$ ipython --no-banner

In [1]: import numpy as np

In [2]: np.set_printoptions(suppress=True, linewidth=160)

In [3]: A2 = np.array([[7], [-9], [-3]])

In [4]: X = np.block([[np.zeros((3, 3)), A2], [A2.T, np.zeros((1, 1))]])

In [5]: X
Out[5]: 
array([[ 0.,  0.,  0.,  7.],
       [ 0.,  0.,  0., -9.],
       [ 0.,  0.,  0., -3.],
       [ 7., -9., -3.,  0.]])

In [6]: w, evecs = np.linalg.eigh(X)

In [7]: np.round(np.abs(evecs[:, -1]), 2)
Out[7]: array([0.42, 0.54, 0.18, 0.71])

In [8]: w.round(2) + 0
Out[8]: array([-11.79,   0.  ,   0.  ,  11.79])

In [9]: np.unique(w.round(6) + 0, return_counts=True)[1]
Out[9]: array([1, 2, 1])

In [10]: np.round(np.linalg.eigvalsh(X + -2 * np.eye(4)), 2)
Out[10]: array([-13.79,  -2.  ,  -2.  ,   9.79])

In [11]: np.abs(evecs[:, -1]).round(6).argmax()
Out[11]: np.int64(3)

In [12]: np.round(np.linalg.eigvalsh(X @ X), 2) + 0
Out[12]: array([  0.,   0., 139., 139.])

In [13]: left, sv = np.linalg.svd(X)
ValueError: too many values to unpack (expected 2)


In [14]: left, sv, vt = np.linalg.svd(X, full_matrices=False)

In [15]: (sv > 1e-8).sum()
Out[15]: np.int64(2)

In [16]: round(float(np.sqrt((sv ** 2).sum())), 2), round(float(np.linalg.norm(X)), 2)
Out[16]: (16.67, 16.67)

In [17]: np.round(left.T @ X @ vt.T, 2) + 0
Out[17]: 
array([[11.79,  0.  ,  0.  ,  0.  ],
       [ 0.  , 11.79,  0.  ,  0.  ],
       [ 0.  ,  0.  ,  0.  ,  0.  ],
       [ 0.  ,  0.  ,  0.  ,  0.  ]])

In [18]: np.round(vt @ vt.T, 2) + 0
Out[18]: 
array([[1., 0., 0., 0.],
       [0., 1., 0., 0.],
       [0., 0., 1., 0.],
       [0., 0., 0., 1.]])

In [19]: sv.round(2)
Out[19]: array([11.79, 11.79, -0.  ,  0.  ])

In [20]: sv / sv[0]
Out[20]: array([ 1.,  1., -0.,  0.])

In [21]: left.shape, sv.shape, vt.shape
Out[21]: ((4, 4), (4,), (4, 4))

In [22]: np.allclose(left * sv @ vt, X)
Out[22]: True
